% python3 -q
>>> import numpy as np
>>> np.set_printoptions(precision=2, suppress=True, linewidth=100)
>>> tidy = lambda a: np.round(a, 2) + 0
>>> J = np.load("dump.npy")
>>> print(J)
[[26 11 32]
 [11  6 14]
 [32 14 43]]
>>> vals, evecs = np.linalg.eigh(J)
>>> print(tidy(evecs.T @ J @ evecs))
[[ 1.11  0.    0.  ]
 [ 0.    1.5   0.  ]
 [ 0.    0.   72.38]]
>>> print(tidy(evecs.T @ evecs))
[[1. 0. 0.]
 [0. 1. 0.]
 [0. 0. 1.]]
>>> print((vals > 1e-8).sum(), (vals < -1e-8).sum())
3 0
>>> print(tidy(evecs @ np.diag(vals) @ evecs.T))
[[26. 11. 32.]
 [11.  6. 14.]
 [32. 14. 43.]]
>>> print(tidy(np.abs(evecs[:, -1])))
[0.59 0.26 0.77]
>>> print(tidy(np.linalg.svd(J, compute_uv=False)))
[72.38  1.5   1.11]
>>> rng = np.random.default_rng(5)
>>> labels = rng.permutation(3)
>>> other = J[:, labels] * rng.choice([-1, 1], 3)
>>> print(other)
[[-11  32 -26]
 [ -6  14 -11]
 [-14  43 -32]]
>>> U, _, VT = np.linalg.svd(J.T @ other)
>>> print(labels)
[1 2 0]
>>> print(tidy(np.poly(J)))
[   1.  -75.  191. -121.]
>>> print(tidy(np.linalg.eigvals(J).sum().real))
75.0
>>> print(tidy(np.linalg.det(J.T)))
121.0
>>> vals, evecs = np.linalg.eigh(J)
>>> vec = np.array([2, 2, 1])
>>> print(tidy(evecs * np.sqrt(vals) @ evecs.T))
[[3.7  1.19 3.3 ]
 [1.19 1.6  1.42]
 [3.3  1.42 5.49]]
>>> print(vec @ J @ vec)
443
>>> print(tidy(evecs * np.abs(vals) @ evecs.T))
[[26. 11. 32.]
 [11.  6. 14.]
 [32. 14. 43.]]
>>> print(np.abs(J).sum(axis=1).max(), tidy(np.abs(vals).max()))
89 72.38
>>> print((np.sign(evecs[:, -1].round(6)) == np.sign(evecs[0, -1].round(6))).astype(int))
[1 1 1]
>>> vec = np.array([-4, 4, 3])
>>> target = J @ vec
>>> print(target)
[36 22 57]
>>> print(tidy(np.linalg.solve(J, J[:, 0])))
[1. 0. 0.]
>>> print(tidy(np.linalg.solve(J, 5 * target)))
[-20.  20.  15.]
>>> M = np.load("block8.npy")
>>> print(M)
[[ 0  6  0]
 [13  0  5]
 [10  0 12]
 [11  0  0]
 [ 6  0 14]
 [ 0  4  0]
 [14  0  0]
 [ 8  5  0]
 [ 0  8  0]
 [ 8  0  2]
 [12  0  0]
 [ 0  0 15]
 [ 0 10  0]
 [12  0  0]
 [ 7  0  0]
 [ 0  0  3]
 [13  0  5]
 [ 9  0  7]
 [ 5  0  9]
 [10  0 12]
 [ 0  3  0]
 [12  0  0]]
>>> G = np.cov(M, rowvar=False)
>>> print(tidy(np.polyfit(M[:, 1], M[:, 0], 1)))
[-1.08  8.58]
>>> print(tidy(np.linalg.eigvalsh(G)[::-1]))
[33.63 27.48  3.45]
>>> print(np.median(M, axis=0))
[8. 0. 0.]
>>> print(G.shape)
(3, 3)
>>> print(np.argwhere(np.triu(np.abs(np.corrcoef(M.T)) > 0.8, 1)))
[]
>>> labels = rng.permutation(3)
>>> other = M[:, labels] * rng.choice([-1, 1], 3)
>>> print(other)
[[  6   0   0]
 [  0 -13  -5]
 [  0 -10 -12]
 [  0 -11   0]
 [  0  -6 -14]
 [  4   0   0]
 [  0 -14   0]
 [  5  -8   0]
 [  8   0   0]
 [  0  -8  -2]
 [  0 -12   0]
 [  0   0 -15]
 [ 10   0   0]
 [  0 -12   0]
 [  0  -7   0]
 [  0   0  -3]
 [  0 -13  -5]
 [  0  -9  -7]
 [  0  -5  -9]
 [  0 -10 -12]
 [  3   0   0]
 [  0 -12   0]]
>>> U, _, VT = np.linalg.svd(M.T @ other)
>>> print(tidy(U @ VT))
[[ 0. -1.  0.]
 [ 1.  0.  0.]
 [ 0.  0. -1.]]
>>> print(tidy(np.linalg.lstsq(M, other)[0]))
[[ 0. -1.  0.]
 [ 1.  0.  0.]
 [ 0.  0. -1.]]
>>> Xs = M - M.mean(axis=0)
>>> U, sigma, VT = np.linalg.svd(Xs, full_matrices=False)
>>> print(tidy(np.abs(VT[-1])))
[0.36 0.9  0.24]
>>> print((np.sign(U[:, 0]) == np.sign(U[0, 0])).astype(int))
[1 0 0 0 0 1 0 1 1 0 0 0 1 0 1 1 0 0 0 0 1 0]
>>> print(np.abs(VT[0]).argmax())
0
>>> print(np.linalg.matrix_rank(Xs))
3
>>> print(np.abs(U[:, 0]).argmax())
12
>>> print(tidy((sigma ** 2).sum() ** 2 / (sigma ** 4).sum()))
2.2
>>> print(tidy(VT[0] * np.sign(VT[0, np.abs(VT[0]).argmax()])))
[ 0.75 -0.43  0.51]
>>> def softmax(z):
...     e = np.exp(z - z.max(axis=-1, keepdims=True))
...     return e / e.sum(axis=-1, keepdims=True)
... 
>>> print(tidy(softmax(10 * M[12])))
[0. 1. 0.]
>>> print(tidy(softmax(M[12])))
[0. 1. 0.]
>>> print(tidy(softmax(M[12] + -2)))
[0. 1. 0.]
>>> print(tidy(softmax(M).sum(axis=1)))
[1. 1. 1. 1. 1. 1. 1. 1. 1. 1. 1. 1. 1. 1. 1. 1. 1. 1. 1. 1. 1. 1.]
>>> S = M @ M.T / np.sqrt(3)
>>> print(softmax(S).round(6).argmax(axis=1))
[12  1  2  6  4 12  6  6 12  1  6 11 12  6  6 11  1  2  2  2 12  6]
>>> mat = np.loadtxt("sample11.csv", delimiter=",")
>>> print(mat)
[[1. 0. 0. 0.]
 [1. 1. 0. 0.]
 [3. 3. 1. 0.]
 [0. 1. 3. 1.]]
>>> blk = np.stack([mat, -1 * mat, mat[::-1]])
>>> print(np.linalg.matrix_rank(blk))
[4 4 4]
>>> print(tidy(np.linalg.det(blk)))
[1. 1. 1.]
>>> print(tidy(np.linalg.norm(blk, axis=(1, 2))))
[5.74 5.74 5.74]
>>> hat = np.triu(np.array([[2, 0, 3, 0], [-2, -1, -1, -1], [2, 3, -1, -3], [-2, -1, -1, 3]]), 1) + np.eye(4)
>>> other = hat @ mat @ np.linalg.inv(hat)
>>> print(tidy(np.poly(other)))
[ 1. -4.  6. -4.  1.]
>>> print(other)
[[ 10.   9. -18. -45.]
 [ -2.  -3.  -1.  -7.]
 [  3.   0. -17. -54.]
 [  0.   1.   4.  14.]]
>>> print(np.trace(other), np.trace(mat))
4.0 4.0
>>> G = other.T @ other
>>> print(tidy(np.linalg.svd(other, compute_uv=False) ** 2))
[5905.52  114.47    0.01    0.  ]
>>> print(np.linalg.matrix_rank(G))
4
>>> print(np.trace(G), (other ** 2).sum())
6020.0 6020.0
>>> print(tidy(np.linalg.eigvalsh(G)[::-1]))
[5905.52  114.47    0.01    0.  ]
>>> print(np.diag(G))
[ 113.   91.  630. 5186.]
>>> feats = np.load("data.npy")
>>> print(feats)
[[1.  0.  0.  0. ]
 [0.  0.5 0.  0.5]
 [0.5 0.  0.5 0. ]
 [0.  0.  0.  1. ]]
>>> print(feats.shape)
(4, 4)
>>> print(feats.sum(axis=1))
[1. 1. 1. 1.]
>>> print(tidy(np.linalg.norm(feats)))
1.73
>>> print(np.abs(feats).max())
1.0
>>> print(tidy(feats.mean(axis=0)))
[0.38 0.12 0.12 0.38]
>>> print(np.count_nonzero(feats))
6
>>> print(tidy(np.linalg.svd(feats, compute_uv=False)))
[1.14 1.14 0.44 0.44]
>>> print(np.unravel_index(np.abs(feats).argmax(), feats.shape))
(np.int64(0), np.int64(0))
>>> r0, g = feats[1], feats[0]
>>> print(r0 @ g)
0.0
>>> print(r0 @ r0)
0.5
>>> p = (r0 @ g) / (r0 @ r0) * r0
>>> print(g - p)
[1. 0. 0. 0.]
>>> print(p)
[0. 0. 0. 0.]
>>> print(np.outer(r0, g))
[[0.  0.  0.  0. ]
 [0.5 0.  0.  0. ]
 [0.  0.  0.  0. ]
 [0.5 0.  0.  0. ]]
>>> print(tidy(np.linalg.norm(r0 + g) ** 2 + np.linalg.norm(r0 - g) ** 2))
3.0
>>> print((g - p) @ r0)
0.0
>>> W0 = np.array([[0.0, 0.0, 1.0], [0.0, 0.0, 2.0], [1.0, 2.0, 0.0]])
>>> print(tidy(np.linalg.norm(W0, 2) / np.linalg.norm(W0)))
0.71
